% python3 -q
>>> import numpy as np
>>> from numpy import linalg as LA
>>> np.set_printoptions(precision=3, suppress=True, linewidth=160, floatmode="fixed")
>>> J = np.load("w.npy")
>>> print(J)
[[-0.300  0.043 -0.629 -0.569]
 [-0.471 -0.186 -0.489  0.358]
 [ 0.257  0.290  0.087 -0.434]
 [ 0.599 -0.658 -0.298 -0.215]
 [ 0.000 -0.468  0.089  0.312]
 [ 0.514  0.477 -0.511  0.464]]
>>> Y = np.c_[J[:, :2] @ np.array([[-3, -1], [3, 8]]), np.array([-2, 0, -1, -2, -1, -2])]
>>> print(Y)
[[ 1.027  0.641 -2.000]
 [ 0.855 -1.014  0.000]
 [ 0.101  2.067 -1.000]
 [-3.771 -5.861 -2.000]
 [-1.405 -3.746 -1.000]
 [-0.110  3.301 -2.000]]
>>> np.round(LA.norm(Y - J @ LA.lstsq(J, Y)[0], axis=0), 3) + 0
array([0.000, 0.000, 1.542])
>>> P = Y @ LA.solve(Y.T @ Y, Y.T)
>>> np.round(LA.eigvalsh(P), 3) + 0
array([0.000, 0.000, 0.000, 1.000, 1.000, 1.000])
>>> np.allclose(P @ P, P)
True
>>> print(np.trace(P))
3.0
>>> LA.matrix_rank(np.eye(6) - P)
np.int64(3)
>>> mat = np.array([[0, 0, 0, 0, 0],
...     [0, 0, -2, 0, 0],
...     [0, 0, 0, 0, -2],
...     [0, 0, 0, 3, 0],
...     [0, 1, 0, 0, 0]])
>>> np.round(np.poly(mat), 3) + 0
array([ 1.000, -3.000,  0.000, -4.000, 12.000,  0.000])
>>> print(np.kron(np.eye(2, dtype=int), mat))
[[ 0  0  0  0  0  0  0  0  0  0]
 [ 0  0 -2  0  0  0  0  0  0  0]
 [ 0  0  0  0 -2  0  0  0  0  0]
 [ 0  0  0  3  0  0  0  0  0  0]
 [ 0  1  0  0  0  0  0  0  0  0]
 [ 0  0  0  0  0  0  0  0  0  0]
 [ 0  0  0  0  0  0  0 -2  0  0]
 [ 0  0  0  0  0  0  0  0  0 -2]
 [ 0  0  0  0  0  0  0  0  3  0]
 [ 0  0  0  0  0  0  1  0  0  0]]
>>> round(float(LA.det(mat[::-1])), 3)
0.0
>>> round(LA.eigvals(mat).sum().real, 3)
np.float64(3.0)
>>> np.round(LA.det(mat.T), 3)
np.float64(0.0)
>>> np.allclose(mat[:-1].T @ LA.lstsq(mat[:-1].T, mat[-1])[0], mat[-1])
False
>>> np.abs(np.diag(LA.qr(mat)[1])) > 1e-9
array([False,  True,  True,  True,  True])
>>> mat @ LA.pinv(mat) @ mat
array([[ 0.000,  0.000,  0.000,  0.000,  0.000],
       [ 0.000,  0.000, -2.000,  0.000,  0.000],
       [ 0.000,  0.000,  0.000,  0.000, -2.000],
       [ 0.000,  0.000,  0.000,  3.000,  0.000],
       [ 0.000,  1.000,  0.000,  0.000,  0.000]])
>>> np.unique(mat.round(6), axis=0).shape
(5, 5)
>>> LA.lstsq(mat[:-1].T, mat[-1])[2]
np.int32(3)
>>> print(np.argsort(-LA.norm(mat, axis=0).round(6), kind="stable")[:3])
[3 2 4]
>>> LA.cond(mat) > 100
np.True_
>>> np.flatnonzero(LA.matrix_power((mat != 0) + (mat.T != 0) + np.eye(5), 5)[3])
array([3])
>>> (LA.matrix_power((mat != 0) + (mat.T != 0) + np.eye(5), 5) > 0).astype(int)
array([[1, 0, 0, 0, 0],
       [0, 1, 1, 0, 1],
       [0, 1, 1, 0, 1],
       [0, 0, 0, 1, 0],
       [0, 1, 1, 0, 1]])
